$ ipython --no-banner

In [1]: import numpy as np

In [2]: np.set_printoptions(precision=1, suppress=True, linewidth=120, sign=" ")

In [3]: rng = np.random.default_rng(70)

In [4]: W0 = rng.normal(size=(19, 9)) + 20 * np.array([2, 2, 0, 2, 1, 0, 0, 2, 2])

In [5]: print(W0)
[[39.9 39.   0.9 39.6 21.4 -1.5  0.5 40.  40.7]
 [39.2 40.3  1.5 38.9 19.6  1.  -0.6 41.5 39.5]
 [39.7 41.   0.2 41.1 20.8 -0.8  1.5 40.7 40.8]
 [40.4 38.4 -0.6 40.9 18.9 -1.7 -0.1 40.5 41.3]
 [40.7 40.1  0.7 40.2 20.   1.3 -0.3 40.4 38.6]
 [39.3 39.9  0.8 40.3 19.7  0.3 -1.  41.5 38.9]
 [40.  40.9 -1.3 39.3 20.3  2.2 -0.8 40.9 39. ]
 [41.2 40.1 -1.3 39.4 19.8 -0.9 -1.3 41.3 39.8]
 [38.4 39.1  0.6 39.1 20.8  0.4 -0.6 39.1 38.9]
 [39.6 40.2 -1.1 41.8 19.9  1.3  0.9 42.4 39.4]
 [40.4 39.9 -0.4 41.1 21.1 -0.4  0.6 38.7 40.9]
 [39.3 39.3  1.6 39.5 20.3  1.1  0.1 39.9 39.3]
 [39.9 40.8 -0.2 38.7 19.1  1.2 -1.4 40.5 40.2]
 [40.8 40.9  0.4 39.6 18.3  0.8 -0.7 39.7 40.4]
 [39.9 39.2  2.2 41.1 18.6 -1.  -1.6 39.7 40.3]
 [38.3 42.1 -0.1 40.3 20.  -0.6 -0.4 40.  41.4]
 [41.  41.  -2.1 39.  21.5 -0.4 -0.2 40.3 40.8]
 [40.7 41.5 -0.9 40.7 19.1  0.3 -0.4 39.  39.7]
 [39.9 39.7 -0.5 41.1 18.4  0.8 -0.2 40.5 38.9]]

In [6]: G = W0.T @ W0

In [7]: np.linalg.matrix_rank(G)
Out[7]: np.int64(9)

In [8]: np.diag(G)
Out[8]: array([ 30300.5,  30683.1,     22.7,  30557.6,   7526.5,     22. ,     13.1,  30951.8,  30312.9])

In [9]: np.linalg.svd(W0, compute_uv=False) ** 2
Out[9]: array([ 160259.1,      35.7,      26.7,      19.9,      17.9,      14.2,      10.3,       4. ,       2.6])

In [10]: np.allclose(G, G.T)
Out[10]: True

In [11]: np.linalg.eigvalsh(G)[::-1]
Out[11]: array([ 160259.1,      35.7,      26.7,      19.9,      17.9,      14.2,      10.3,       4. ,       2.6])
